% python3 -q
>>> import numpy as np
>>> import numpy.linalg as la
>>> np.set_printoptions(suppress=True, linewidth=120)
>>> E = np.array([[6.03, 6.02, 2.99, 6.04],
...     [5.99, 6.01, 3.0, 6.0],
...     [6.0, 6.01, 3.02, 6.0],
...     [1.99, 2.01, 2.03, 4.0],
...     [-5.99, -6.01, -2.02, -4.03],
...     [-4.03, -3.98, 0.0, -0.06]])
>>> vec = np.array([5, 1, 1, 1])
>>> print((E @ vec).argmax())
0
>>> print(np.round(E @ vec, 2))
[ 45.2   44.96  45.03  17.99 -42.01 -24.19]
>>> print(la.norm(E @ vec) <= la.norm(E, 2) * la.norm(vec) + 1e-9)
True
>>> print(E @ np.eye(4)[1])
[ 6.02  6.01  6.01  2.01 -6.01 -3.98]
>>> print(np.sign((E @ vec).round(6)))
[ 1.  1.  1.  1. -1. -1.]
>>> print(np.round(E * vec, 2))
[[ 30.15   6.02   2.99   6.04]
 [ 29.95   6.01   3.     6.  ]
 [ 30.     6.01   3.02   6.  ]
 [  9.95   2.01   2.03   4.  ]
 [-29.95  -6.01  -2.02  -4.03]
 [-20.15  -3.98   0.    -0.06]]
>>> def softmax(z):
...     e = np.exp(z - z.max(axis=-1, keepdims=True))
...     return e / e.sum(axis=-1, keepdims=True)
... 
>>> print(np.round(softmax(E).sum(axis=1), 2))
[1. 1. 1. 1. 1. 1.]
>>> print(np.round(softmax(10 * E[4]), 2) + 0)
[0. 0. 1. 0.]
>>> scores = E @ E.T / np.sqrt(4)
>>> print(softmax(scores).round(6).argmax(axis=1))
[0 0 0 0 4 4]
>>> print(np.round(softmax(scores), 2) + 0)
[[0.39 0.3  0.32 0.   0.   0.  ]
 [0.38 0.3  0.32 0.   0.   0.  ]
 [0.38 0.3  0.32 0.   0.   0.  ]
 [0.36 0.32 0.33 0.   0.   0.  ]
 [0.   0.   0.   0.   1.   0.  ]
 [0.   0.   0.   0.   1.   0.  ]]
>>> print(np.round(softmax(scores + np.triu(np.full(scores.shape, -np.inf), 1)), 2) + 0)
[[1.   0.   0.   0.   0.   0.  ]
 [0.56 0.44 0.   0.   0.   0.  ]
 [0.38 0.3  0.32 0.   0.   0.  ]
 [0.36 0.32 0.33 0.   0.   0.  ]
 [0.   0.   0.   0.   1.   0.  ]
 [0.   0.   0.   0.   1.   0.  ]]
>>> A2 = np.array([[-1, 0], [-2, -1], [2, 3], [3, 2]])
>>> print(np.round(np.einsum("ik,kj->ij", E, A2), 2))
[[ 6.03 15.03]
 [ 5.99 14.99]
 [ 6.02 15.05]
 [10.05 12.08]
 [ 1.88 -8.11]
 [11.81  3.86]]
>>> print(np.round(A2.T @ E.T, 2))
[[ 6.03  5.99  6.02 10.05  1.88 11.81]
 [15.03 14.99 15.05 12.08 -8.11  3.86]]
>>> print(np.round(np.einsum("ij,ij->i", E, E), 2))
[118.02 117.   117.24  28.12  92.32  32.08]
>>> rng = np.random.default_rng(68)
>>> A2 = E + rng.integers(-2, 3, (6, 2)) @ rng.integers(-2, 3, (2, 4))
>>> print(A2.round(2))
[[ 6.03  6.02  2.99  6.04]
 [ 5.99  8.01  1.    2.  ]
 [ 8.    9.01  2.02  4.  ]
 [-2.01 -0.99  1.03  2.  ]
 [-9.99 -8.01 -4.02 -8.03]
 [-6.03 -4.98 -1.   -2.06]]
>>> print(np.abs(A2 - E).sum(axis=1))
[ 0.  8.  8. 10. 12.  6.]
>>> print(la.matrix_rank(A2 - E, tol=1e-8))
2
>>> W0 = np.loadtxt("case3.csv", delimiter=",")
>>> print(W0.round(2) + 0)
[[  1.83  14.52   3.66   3.55  11.09  22.29 -22.17]
 [  1.39  10.93   2.87   2.48   8.84  18.06 -17.67]
 [  0.7    5.67   1.81   1.04   5.4   11.57 -10.8 ]
 [  0.59   4.86   1.66   0.84   4.85  10.53  -9.7 ]
 [  0.55   4.55   1.61   0.76   4.64  10.12  -9.27]
 [  0.45   3.9    1.49   0.6    4.18   9.25  -8.36]
 [  0.07   1.4    1.07   0.07   2.33   5.65  -4.65]
 [ -0.13   0.22   0.86  -0.11   1.3    3.58  -2.61]
 [ -0.17   0.02   0.82  -0.13   1.11   3.17  -2.21]
 [ -0.24  -0.41   0.69  -0.14   0.57   1.97  -1.13]
 [ -0.21  -0.45   0.44  -0.06   0.12   0.74  -0.23]
 [ -0.07  -0.14   0.14  -0.01   0.01   0.15  -0.01]
 [ -0.03  -0.07   0.07   0.     0.     0.07   0.  ]
 [ -0.01  -0.02   0.02   0.     0.     0.02   0.  ]
 [  0.15   0.27  -0.29  -0.02   0.01  -0.25  -0.03]
 [  0.18   0.33  -0.37  -0.03   0.02  -0.3   -0.04]
 [  0.32   0.54  -0.66  -0.08   0.05  -0.48  -0.1 ]
 [  0.54   0.81  -1.14  -0.21   0.09  -0.74  -0.18]
 [  0.93   1.11  -2.07  -0.55   0.14  -1.23  -0.28]
 [  1.04   1.16  -2.34  -0.66   0.15  -1.38  -0.29]
 [  1.45   1.22  -3.41  -1.16   0.13  -2.    -0.25]
 [  1.8    1.11  -4.41  -1.68   0.06  -2.62  -0.12]
 [  1.99   1.01  -4.96  -1.98   0.    -2.98  -0.01]
 [  2.06   0.96  -5.19  -2.11  -0.02  -3.13   0.04]
 [  2.64   0.38  -7.02  -3.17  -0.29  -4.42   0.58]
 [  3.86  -1.73 -11.27  -5.89  -1.23  -7.84   2.46]
 [  3.87  -1.76 -11.32  -5.92  -1.24  -7.88   2.48]
 [  4.05  -2.17 -11.99  -6.37  -1.42  -8.46   2.84]
 [  4.2   -2.53 -12.57  -6.76  -1.58  -8.97   3.16]
 [  4.22  -2.57 -12.64  -6.81  -1.6   -9.03   3.2 ]
 [  4.59  -3.52 -14.07  -7.79  -2.02 -10.32   4.03]
 [  5.68  -6.88 -18.61 -10.99  -3.5  -14.62   7.01]]
>>> print([round(float(x), 2) for x in la.svd(W0, compute_uv=False)[:3]])
[70.29, 35.42, 6.38]
